$ python3 -q
>>> import numpy as np
>>> np.set_printoptions(precision=3, suppress=True, linewidth=200)
>>> F = np.load("out8.npy")
>>> F
array([[  1.763,  -0.738,  -0.4  ,   9.829],
       [ -0.806,  -6.848,   0.28 ,   0.255],
       [ -2.805,  -7.798,  -0.006,  -7.741],
       [ -1.941,  -8.123,   0.039,  -4.775],
       [  2.386,   9.79 ,  -0.088,   7.032],
       [  1.178,  -0.731,  -0.679,   5.551],
       [ -0.802,  -2.159,  -0.117,  -3.679],
       [ -0.602,   0.457,   0.146,  -3.075],
       [  2.165,   2.8  ,  -0.98 ,  12.283],
       [  0.138,  -0.915,   0.159,   3.364],
       [ -0.094,  -7.93 ,  -0.108,   3.579],
       [ -0.687,   1.341,   0.184,  -6.816],
       [ -0.17 ,   1.507,   0.606,  -4.194],
       [  1.477,  -3.319,  -0.279,  11.733],
       [  1.127,   7.175,   0.063,   2.151],
       [ -0.724,  -6.193,  -0.834,   2.687],
       [ -1.952, -10.691,   0.252,  -2.589],
       [ -2.332,  -4.446,   0.973, -10.866],
       [  1.482,   2.219,  -0.785,   7.054],
       [ -1.137,  -0.668,   0.723,  -8.782],
       [ -1.406,   0.311,   0.762,  -9.358],
       [  0.697,   7.651,   1.023,  -3.409],
       [  1.028,   5.146,   0.087,  -1.952],
       [ -1.269,   1.378,   0.867,  -7.288],
       [  0.324,  -5.536,  -1.081,   7.492],
       [ -3.046,  -1.837,   1.675, -13.287],
       [ -0.457,  -8.684,   0.442,   1.218],
       [ -0.905,   1.787,   0.971,  -7.418],
       [ -2.478,  -1.513,   1.002, -13.207]])
>>> x = np.array([3, 0, 1, 0])
>>> rhs = F @ x
>>> np.round(np.linalg.lstsq(F, rhs)[0], 3) + 0
array([3., 0., 1., 0.])
>>> np.round(np.linalg.pinv(F) @ F, 3) + 0
array([[1., 0., 0., 0.],
       [0., 1., 0., 0.],
       [0., 0., 1., 0.],
       [0., 0., 0., 1.]])
>>> np.round(np.linalg.solve(F.T @ F, F.T @ rhs), 3) + 0
array([3., 0., 1., 0.])
>>> rng = np.random.default_rng(99)
>>> rhs = rhs + 0.3 * rng.normal(size=29)
>>> rhs
array([ 4.914, -2.277, -8.406, -5.578,  6.543,  3.36 , -2.66 , -1.839,  5.201,  0.853, -0.188, -1.504,  0.364,  4.231,  3.543, -2.725, -5.867, -6.037,  3.776, -2.824, -3.24 ,  3.008,  3.373, -2.898,
        0.03 , -7.918, -1.187, -1.341, -6.379])
>>> c, *_ = np.linalg.lstsq(F, rhs)
>>> round(np.linalg.norm(rhs - F @ c), 3)
np.float64(1.207)
>>> [round(float(np.linalg.norm(np.linalg.solve(F.T @ F + lam * np.eye(4), F.T @ rhs))), 2) for lam in (0, 1, 10, 100)]
[3.37, 2.45, 0.91, 0.55]
>>> np.round(F.T @ (rhs - F @ c), 3) + 0
array([0., 0., 0., 0.])
>>> c
array([ 3.285, -0.039,  0.767, -0.067])
>>> Ac = F - F.mean(axis=0)
>>> vecs = np.linalg.svd(Ac)[2][:2]
>>> Y = Ac - Ac @ vecs.T @ vecs
>>> np.round(np.cov(Ac @ vecs.T, rowvar=False), 3) + 0
array([[56.194,  0.   ],
       [ 0.   , 26.661]])
>>> round(np.linalg.norm(Y) / np.linalg.norm(Ac), 3)
np.float64(0.051)
>>> A = np.load("case3.npy")
>>> A
array([[ 0.179, -1.146,  0.493, -0.03 ,  1.968],
       [-1.146,  0.592, -0.915,  0.635,  0.463],
       [ 0.493, -0.915,  1.865,  0.435,  0.511],
       [-0.03 ,  0.635,  0.435, -0.384,  0.614],
       [ 1.968,  0.463,  0.511,  0.614, -1.253]])
>>> blk = np.stack([A, -3 * A, A[::-1]])
>>> (blk @ A.T).shape
(3, 5, 5)
>>> np.linalg.matrix_rank(blk.reshape(3, -1))
np.int64(2)
>>> np.linalg.matrix_rank(blk)
array([5, 5, 5])
>>> x = np.array([6, 9, 7, -4, -4])
>>> rhs = A @ x
>>> c, lr = np.zeros(5), 1 / np.linalg.norm(A, 2) ** 2
>>> for i in range(200):
...     c -= lr * A.T @ (A @ c - rhs)
...     if i % 50 == 0: print(i, round(np.linalg.norm(A @ c - rhs), 3))
... 
0 9.342
50 0.026
100 0.0
150 0.0
>>> round(float(np.linalg.cond(A)), 3)
3.002
>>> c
array([ 6.,  9.,  7., -4., -4.])
>>> def softmax(z):
...     e = np.exp(z - z.max(axis=-1, keepdims=True))
...     return e / e.sum(axis=-1, keepdims=True)
... 
>>> softmax(A[2])
array([0.14 , 0.034, 0.552, 0.132, 0.142])
>>> np.round(softmax(10 * A[2]), 3) + 0
array([0., 0., 1., 0., 0.])
>>> softmax(A).sum(axis=1)
array([1., 1., 1., 1., 1.])
>>> att = A @ A.T / np.sqrt(5)
>>> softmax(att).round(6).argmax(axis=1)
array([0, 1, 2, 3, 4])
>>> Y = A / np.sqrt((A ** 2).mean(axis=1, keepdims=True))
>>> np.linalg.norm(Y, axis=1)
array([2.236, 2.236, 2.236, 2.236, 2.236])
>>> np.linalg.matrix_rank(Y) == np.linalg.matrix_rank(A)
np.True_
>>> Y[0]
array([ 0.171, -1.096,  0.472, -0.029,  1.883])
>>> mat = np.load("w.npy")
>>> mat
array([[ 9,  9,  6],
       [ 0,  0,  0],
       [ 9,  9,  6],
       [27, 27, 18],
       [ 9,  9,  6]])
>>> # looks like rank 1
>>> np.argsort(-np.linalg.norm(mat, axis=0).round(6), kind="stable")[:3]
array([0, 1, 2])
>>> np.linalg.lstsq(mat[:-1].T, mat[-1])[2]
np.int32(1)
>>> np.abs(np.diag(np.linalg.qr(mat)[1])) > 1e-9
array([ True, False, False])
>>> Uu, sv, Vt = np.linalg.svd(mat)
>>> sv.round(3) + 0
array([48.744,  0.   ,  0.   ])
>>> Y = Uu[:, :1] @ np.diag(sv[:1]) @ Vt[:1]
>>> Y.round(3) + 0
array([[ 9.,  9.,  6.],
       [ 0.,  0.,  0.],
       [ 9.,  9.,  6.],
       [27., 27., 18.],
       [ 9.,  9.,  6.]])
>>> np.linalg.matrix_rank(mat, rtol=0.05)
np.int64(1)
>>> np.linalg.matrix_rank(Y)
np.int64(1)
>>> round(float(np.abs(mat - Y).max()), 3)
0.0
>>> round(float(np.linalg.norm(mat - Y, 2)), 3), np.round(sv[1], 3)
(0.0, np.float64(0.0))
>>> r = np.linalg.matrix_rank(mat)
>>> r
np.int64(1)
>>> null = np.linalg.svd(mat)[2][r:].T
>>> np.allclose(mat @ null, 0)
True
>>> np.round(mat @ null, 3) + 0
array([[0., 0.],
       [0., 0.],
       [0., 0.],
       [0., 0.],
       [0., 0.]])
>>> K = np.load("block4.npy")
>>> K
array([[ 1, -1,  1, -1, -1,  1, -1,  1],
       [ 1,  1,  1,  1,  1,  1,  1,  1],
       [ 1,  1, -1, -1,  1,  1, -1, -1],
       [ 1,  1, -1, -1, -1, -1,  1,  1],
       [ 1, -1, -1,  1, -1,  1,  1, -1]])
>>> cov = K.T @ K
>>> np.linalg.matrix_rank(cov)
np.int64(5)
>>> np.round(np.linalg.eigvalsh(cov)[::-1], 3) + 0
array([8., 8., 8., 8., 8., 0., 0., 0.])
